$ python3 -q
>>> import numpy as np
>>> np.set_printoptions(precision=2, suppress=True, linewidth=100)
>>> data = np.load("w.npy")
>>> data
array([[-2.,  1.,  1.,  1.,  1.,  1.,  1.,  1.],
       [ 1., -2.,  1.,  1.,  1.,  1.,  1.,  1.],
       [ 1.,  1., -2.,  1.,  1.,  1.,  1.,  1.],
       [ 1.,  1.,  1., -2.,  1.,  1.,  1.,  1.],
       [ 1.,  1.,  1.,  1., -2.,  1.,  1.,  1.],
       [ 1.,  1.,  1.,  1.,  1., -2.,  1.,  1.],
       [ 1.,  1.,  1.,  1.,  1.,  1., -2.,  1.],
       [ 1.,  1.,  1.,  1.,  1.,  1.,  1., -2.]])
>>> x0 = np.array([1, -8, -2, -6, 2, -3, 1, 9])
>>> target = data @ x0
>>> target
array([ -9.,  18.,   0.,  12., -12.,   3.,  -9., -33.])
>>> np.linalg.solve(data, 3 * target)
array([  3., -24.,  -6., -18.,   6.,  -9.,   3.,  27.])
>>> np.linalg.solve(data, data[:, 6])
array([-0., -0.,  0.,  0., -0., -0.,  1., -0.])
>>> [round(float(np.linalg.det(data[:i, :i])), 2) + 0 for i in range(1, 9)]
[-2.0, 3.0, 0.0, -27.0, 162.0, -729.0, 2916.0, -10935.0]
>>> B = np.linalg.inv(data)
>>> np.round(data @ B, 2) + 0
array([[1., 0., 0., 0., 0., 0., 0., 0.],
       [0., 1., 0., 0., 0., 0., 0., 0.],
       [0., 0., 1., 0., 0., 0., 0., 0.],
       [0., 0., 0., 1., 0., 0., 0., 0.],
       [0., 0., 0., 0., 1., 0., 0., 0.],
       [0., 0., 0., 0., 0., 1., 0., 0.],
       [0., 0., 0., 0., 0., 0., 1., 0.],
       [0., 0., 0., 0., 0., 0., 0., 1.]])
>>> np.linalg.inv(B)
array([[-2.,  1.,  1.,  1.,  1.,  1.,  1.,  1.],
       [ 1., -2.,  1.,  1.,  1.,  1.,  1.,  1.],
       [ 1.,  1., -2.,  1.,  1.,  1.,  1.,  1.],
       [ 1.,  1.,  1., -2.,  1.,  1.,  1.,  1.],
       [ 1.,  1.,  1.,  1., -2.,  1.,  1.,  1.],
       [ 1.,  1.,  1.,  1.,  1., -2.,  1.,  1.],
       [ 1.,  1.,  1.,  1.,  1.,  1., -2.,  1.],
       [ 1.,  1.,  1.,  1.,  1.,  1.,  1., -2.]])
>>> round(np.linalg.slogdet(data)[0], 2)
np.float64(-1.0)
>>> (np.abs(B) > 1e-9).astype(int)
array([[1, 1, 1, 1, 1, 1, 1, 1],
       [1, 1, 1, 1, 1, 1, 1, 1],
       [1, 1, 1, 1, 1, 1, 1, 1],
       [1, 1, 1, 1, 1, 1, 1, 1],
       [1, 1, 1, 1, 1, 1, 1, 1],
       [1, 1, 1, 1, 1, 1, 1, 1],
       [1, 1, 1, 1, 1, 1, 1, 1],
       [1, 1, 1, 1, 1, 1, 1, 1]])
>>> w, evecs = np.linalg.eigh(data)
>>> np.linalg.eigvalsh(data @ data)
array([ 9.,  9.,  9.,  9.,  9.,  9.,  9., 25.])
>>> np.linalg.svd(data, compute_uv=False)
array([5., 3., 3., 3., 3., 3., 3., 3.])
>>> np.linalg.eigvalsh(data + -2 * np.eye(8))
array([-5., -5., -5., -5., -5., -5., -5.,  3.])
>>> np.round(evecs.T @ data @ evecs, 2) + 0
array([[-3.,  0.,  0.,  0.,  0.,  0.,  0.,  0.],
       [ 0., -3.,  0.,  0.,  0.,  0.,  0.,  0.],
       [ 0.,  0., -3.,  0.,  0.,  0.,  0.,  0.],
       [ 0.,  0.,  0., -3.,  0.,  0.,  0.,  0.],
       [ 0.,  0.,  0.,  0., -3.,  0.,  0.,  0.],
       [ 0.,  0.,  0.,  0.,  0., -3.,  0.,  0.],
       [ 0.,  0.,  0.,  0.,  0.,  0., -3.,  0.],
       [ 0.,  0.,  0.,  0.,  0.,  0.,  0.,  5.]])
>>> np.unique(w.round(6) + 0, return_counts=True)[1]
array([7, 1])
>>> x0 = np.array([-5, 4, 1, 3, -2, 2, -5, 1])
>>> target = data @ x0
>>> c, lr = np.zeros(8), 1 / np.linalg.norm(data, 2) ** 2
>>> for i in range(25):
...     c -= lr * data.T @ (data @ c - target)
...     if i % 5 == 0: print(i, round(np.linalg.norm(data @ c - target), 2))
... 
0 17.69
5 1.9
10 0.2
15 0.02
20 0.0
>>> c
array([-5.,  4.,  1.,  3., -2.,  2., -5.,  1.])
>>> round(float(np.linalg.cond(data)), 2)
1.67
>>> F = np.load("case7.npy")
>>> F
array([[-0.35, -0.01, -0.81,  0.46],
       [-0.81, -0.24,  0.48,  0.22],
       [ 0.46, -0.36,  0.24,  0.77],
       [-0.04,  0.9 ,  0.21,  0.37]])
>>> x0 = np.array([8, -9, 5, 4])
>>> np.round(np.linalg.det(F), 2)
np.float64(-1.0)
>>> 4 - np.linalg.matrix_rank(F - np.eye(4), tol=1e-8)
np.int64(1)
>>> F.T @ (F @ x0)
array([ 8., -9.,  5.,  4.])
>>> m1 = np.load("out16.npy")
>>> m1
array([[0, 0, 0, 0, 0, 3],
       [0, 2, 0, 0, 0, 0],
       [0, 0, 0, 0, 0, 0],
       [0, 0, 0, 0, 0, 0],
       [0, 0, 0, 0, 0, 2],
       [0, 0, 0, 1, 1, 0],
       [0, 0, 0, 2, 0, 0],
       [0, 0, 0, 0, 0, 0]])
>>> r = np.linalg.matrix_rank(m1)
>>> r
np.int64(4)
>>> ns = np.linalg.svd(m1)[2][r:].T
>>> [int(np.linalg.matrix_rank(m1[:, :j + 1])) for j in range(6)]
[0, 1, 1, 2, 3, 4]
>>> np.allclose(m1 @ ns, 0)
True
>>> W = np.array([[3, 0], [-1, 2], [-2, 1], [1, -1], [3, 2], [-3, 1]])
>>> c = np.array([0, 1])
>>> act = np.maximum(m1 @ W + c, 0)
>>> np.linalg.matrix_rank(act)
np.int64(2)
>>> (act > 0).astype(int)
array([[0, 1],
       [0, 1],
       [0, 1],
       [0, 1],
       [0, 1],
       [1, 1],
       [1, 0],
       [0, 1]])
>>> W2 = np.array([[-3, 0], [-3, 0]])
>>> act @ W2
array([[-12,   0],
       [-15,   0],
       [ -3,   0],
       [ -3,   0],
       [ -9,   0],
       [-18,   0],
       [ -6,   0],
       [ -3,   0]])
>>> W @ W2
array([[ -9,   0],
       [ -3,   0],
       [  3,   0],
       [  0,   0],
       [-15,   0],
       [  6,   0]])
>>> np.linalg.matrix_rank(m1, rtol=0.1)
np.int64(4)
>>> np.argsort(-np.linalg.norm(m1, axis=0).round(6), kind="stable")[:3]
array([5, 3, 1])
>>> [round(float(x), 2) for x in np.linalg.svd(m1, compute_uv=False)[:3]]
[3.61, 2.29, 2.0]
>>> np.round(np.linalg.norm(m1, 2) / np.linalg.norm(m1), 2)
np.float64(0.75)
>>> np.linalg.cond(m1) > 100
np.True_
>>> U, s, Vt = np.linalg.svd(m1)
>>> evecs = Vt[:(s > 1e-8).sum()]
>>> rng = np.random.default_rng(380)
>>> x0 = m1[2] + 5 * m1[7] + rng.integers(2) * np.eye(6)[0]
>>> x0
array([1., 0., 0., 0., 0., 0.])
>>> round(np.linalg.norm(x0 - evecs.T @ evecs @ x0), 2)
np.float64(1.0)
>>> np.diag(evecs.T @ evecs)
array([0., 1., 0., 1., 1., 1.])
>>> np.round(evecs.T @ evecs, 2) + 0
array([[0., 0., 0., 0., 0., 0.],
       [0., 1., 0., 0., 0., 0.],
       [0., 0., 0., 0., 0., 0.],
       [0., 0., 0., 1., 0., 0.],
       [0., 0., 0., 0., 1., 0.],
       [0., 0., 0., 0., 0., 1.]])
>>> np.linalg.matrix_rank(np.vstack([m1, x0]))
np.int64(5)
>>> feats = np.array([[1.02, 0.0, 2.0, 0.0, 1.0],
...     [0.0, 2.02, 0.0, 0.0, 2.0],
...     [1.0, 0.0, 2.02, 0.0, 0.0],
...     [0.0, 0.0, 1.0, 0.02, 1.0],
...     [1.0, 0.0, 2.0, 0.0, 1.02]])
>>> labels = rng.permutation(5)
>>> labels
array([3, 0, 4, 1, 2])
>>> B = feats[labels][:, labels]
>>> np.diag(B)
array([0.02, 1.02, 1.02, 2.02, 2.02])
>>> W0 = np.array([[-3, -2, -1, 0, 1],
...     [2, 3, 4, 5, 6],
...     [7, 8, 9, 10, 11],
...     [12, 13, 14, 15, 16],
...     [17, 18, 19, 20, 21],
...     [22, 23, 24, 25, 26],
...     [27, 28, 29, 30, 31]])
>>> r = np.linalg.matrix_rank(W0)
>>> r
np.int64(2)
>>> ns = np.linalg.svd(W0)[2][r:].T
>>> [int(np.linalg.matrix_rank(W0[:, :j + 1])) for j in range(5)]
[1, 2, 2, 2, 2]
>>> [int(np.linalg.matrix_rank(W0[:i])) for i in range(1, len(W0) + 1)]
[1, 2, 2, 2, 2, 2, 2]
>>> np.linalg.matrix_rank(W0.T @ W0), np.linalg.matrix_rank(W0 @ W0.T)
(np.int64(2), np.int64(2))
>>> K = np.load("data.npy")
>>> K
array([[4, 4, 4, 5, 5, 5],
       [0, 0, 0, 1, 1, 1],
       [4, 4, 4, 5, 5, 5]])
>>> K[1] @ K[2]
np.int64(15)
>>> round(np.linalg.norm(K, 2), 2)
np.float64(15.74)
>>> round(float(np.linalg.norm(K, "nuc")), 2)
16.82
>>> round(np.linalg.norm(K, 1), 2), np.round(np.linalg.norm(K, np.inf), 2)
(np.float64(11.0), np.float64(27.0))
>>> x0 = np.array([5, 5, -4, -5, -2, 3])
>>> a = np.maximum(K @ x0, 0)
>>> K.T @ a
array([32, 32, 32, 40, 40, 40])
>>> np.maximum(K @ x0, 0) - np.maximum(-K @ x0, 0)
array([ 4, -4,  4])
>>> np.maximum(K @ (3 * x0), 0)
array([12,  0, 12])
>>> a
array([4, 0, 4])
>>> np.round(np.trace(np.linalg.pinv(K) @ K), 2)
np.float64(2.0)
>>> np.unique(K.round(6), axis=0).shape
(2, 6)
>>> u = np.array([1, -1])
>>> np.cross(K[2, :3], K[1, :3])
array([0, 0, 0])
>>> np.polyval(u, K[2])
array([3, 3, 3, 4, 4, 4])
>>> np.correlate(K[2], K[1], "full")
array([ 4,  8, 12, 13, 14, 15, 10,  5,  0,  0,  0])
>>> U, s, Vt = np.linalg.svd(K)
>>> s.round(2) + 0
array([15.74,  1.08,  0.  ])
>>> np.argmax(s[:-1] / (s[1:] + 1e-6)) + 1
np.int64(2)
>>> B = U[:, :2] @ np.diag(s[:2]) @ Vt[:2]
>>> np.linalg.matrix_rank(K, rtol=0.05)
np.int64(2)
>>> B.round(2) + 0
array([[4., 4., 4., 5., 5., 5.],
       [0., 0., 0., 1., 1., 1.],
       [4., 4., 4., 5., 5., 5.]])
>>> round(np.linalg.norm(K - B, 2), 2), np.round(s[2], 2)
(np.float64(0.0), np.float64(0.0))
>>> round(np.abs(K - B).max(), 2)
np.float64(0.0)
>>> A = np.load("run7.npy")
>>> A
array([[  3,   2,  -2],
       [  3,   5,  -4],
       [  3,   6,  -4],
       [  1,   8,  -1],
       [  4,   5,  -3],
       [  1,   4,  -5],
       [  1,   1,  -4],
       [  0,   3,  -2],
       [  3,   3,   0],
       [  3,   6,  -2],
       [  1,   4,  -4],
       [  0,   3,  -1],
       [ -3,   4,  -4],
       [ -6,   3,  -7],
       [ -4,   5,  -8],
       [ -6,   8, -11],
       [ -3,  10, -10],
       [ -5,   7,  -9],
       [ -6,   8, -12],
       [ -8,  10, -13],
       [ -6,  10, -16],
       [ -9,  12, -19],
       [-10,  13, -16],
       [-10,  11, -19],
       [-12,   9, -16],
       [-12,   7, -18]])
>>> Xs = A - A.mean(axis=0)
>>> U, s, Vt = np.linalg.svd(Xs, full_matrices=False)
>>> s
array([41.88, 10.79,  6.67])
>>> s ** 2 / (s ** 2).sum()
array([0.92, 0.06, 0.02])
>>> Vt[0] * np.sign(Vt[0, np.abs(Vt[0]).argmax()])
array([ 0.59, -0.32,  0.74])
>>> np.abs(Vt[-1])
array([0.56, 0.5 , 0.67])
>>> np.linalg.matrix_rank(Xs)
np.int64(3)
>>> d = np.linalg.norm(A[:, None] - A[None], axis=-1)
>>> d.mean(axis=1).argmax()
np.int64(25)
>>> np.unravel_index(d.round(6).argmax(), d.shape)
(np.int64(8), np.int64(23))
>>> theta = np.radians(135)
>>> Rm = np.eye(3)
>>> Rm[2, 2] = Rm[0, 0] = np.cos(theta)
>>> Rm[2, 0], Rm[0, 2] = -np.sin(theta), np.sin(theta)
>>> Rm
array([[-0.71,  0.  ,  0.71],
       [ 0.  ,  1.  ,  0.  ],
       [-0.71,  0.  , -0.71]])
>>> B = A @ Rm.T
>>> np.abs(B - A).max(axis=0)
array([ 9.17,  0.  , 39.51])
>>> np.linalg.svd(A, compute_uv=False), np.linalg.svd(B, compute_uv=False)
(array([67.55, 17.43,  6.73]), array([67.55, 17.43,  6.73]))
>>> np.allclose(np.linalg.norm(A, axis=1), np.linalg.norm(B, axis=1))
True
>>> np.allclose(A @ A.T, B @ B.T)
True
>>> arr = np.array([[1.35, 0.66, 1.86, 2.51, -12.23, 19.93],
...     [0.57, -1.76, 8.34, 7.33, -4.21, 3.43],
...     [-1.93, 4.94, 4.71, 1.18, -8.5, 7.22],
...     [0.15, -0.51, 6.43, 5.46, -4.22, 3.04],
...     [1.13, 0.89, 1.46, 3.74, -10.82, 6.95],
...     [3.62, 1.39, -1.32, 6.42, -25.4, 17.1],
...     [3.28, -2.86, 10.84, 14.62, -19.27, 14.97],
...     [2.64, -2.3, 8.7, 11.18, -15.99, 16.28],
...     [5.63, -2.41, 1.65, 11.85, -27.33, 18.49],
...     [4.27, 0.1, -3.03, 6.13, -23.84, 15.46]])
>>> U, s, Vt = np.linalg.svd(arr)
>>> s
array([73.73, 19.47, 11.05,  7.25,  0.15,  0.06])
>>> B = U[:, :4] @ np.diag(s[:4]) @ Vt[:4]
>>> np.linalg.matrix_rank(arr, rtol=0.05)
np.int64(4)
>>> np.round(np.linalg.norm(arr - B, 2), 2), np.round(s[4], 2)
(np.float64(0.15), np.float64(0.15))
>>> round(np.abs(arr - B).max(), 2)
np.float64(0.08)
>>> np.linalg.matrix_rank(B)
np.int64(4)
>>> round(float(np.linalg.norm(arr - B) / np.linalg.norm(arr)), 2)
0.0
>>> B = arr + rng.integers(-2, 3, (10, 4)) @ rng.integers(-2, 3, (4, 6))
>>> B
array([[ -0.65,   6.66,   0.86,   7.51,  -5.23,  21.93],
       [  2.57,  -3.76,  10.34,   1.33, -10.21,   1.43],
       [  2.07,  -1.06,   1.71,  -5.82, -13.5 ,  -2.78],
       [  1.15,  -4.51,   4.43,   3.46,  -6.22,  -0.96],
       [ -0.87,   6.89,   2.46,   4.74,  -7.82,   8.95],
       [  6.62,   5.39,   1.68,   3.42, -26.4 ,  17.1 ],
       [  5.28,  -0.86,  10.84,  13.62, -18.27,  12.97],
       [  1.64,  -0.3 ,   6.7 ,  12.18, -12.99,  14.28],
       [  7.63,  -4.41,   2.65,   7.85, -31.33,  16.49],
       [  7.27,   0.1 ,  -1.03,   4.13, -25.84,  15.46]])
>>> B - arr
array([[ -2.,   6.,  -1.,   5.,   7.,   2.],
       [  2.,  -2.,   2.,  -6.,  -6.,  -2.],
       [  4.,  -6.,  -3.,  -7.,  -5., -10.],
       [  1.,  -4.,  -2.,  -2.,  -2.,  -4.],
       [ -2.,   6.,   1.,   1.,   3.,   2.],
       [  3.,   4.,   3.,  -3.,  -1.,   0.],
       [  2.,   2.,   0.,  -1.,   1.,  -2.],
       [ -1.,   2.,  -2.,   1.,   3.,  -2.],
       [  2.,  -2.,   1.,  -4.,  -4.,  -2.],
       [  3.,   0.,   2.,  -2.,  -2.,   0.]])
>>> np.linalg.matrix_rank(B - arr, tol=1e-8)
np.int64(4)
>>> U, s, Vt = np.linalg.svd(B, full_matrices=False)
>>> (s > 1e-8).sum()
np.int64(6)
>>> np.round(Vt @ Vt.T, 2) + 0
array([[1., 0., 0., 0., 0., 0.],
       [0., 1., 0., 0., 0., 0.],
       [0., 0., 1., 0., 0., 0.],
       [0., 0., 0., 1., 0., 0.],
       [0., 0., 0., 0., 1., 0.],
       [0., 0., 0., 0., 0., 1.]])
>>> s / s[0]
array([1.  , 0.34, 0.25, 0.13, 0.07, 0.04])
>>> np.cumsum(s ** 2) / np.sum(s ** 2)
array([0.83, 0.93, 0.98, 0.99, 1.  , 1.  ])
>>> np.abs(U[:, 0]).round(6).argmax()
np.int64(8)
>>> np.round(U.T @ U, 2) + 0
array([[1., 0., 0., 0., 0., 0.],
       [0., 1., 0., 0., 0., 0.],
       [0., 0., 1., 0., 0., 0.],
       [0., 0., 0., 1., 0., 0.],
       [0., 0., 0., 0., 1., 0.],
       [0., 0., 0., 0., 0., 1.]])
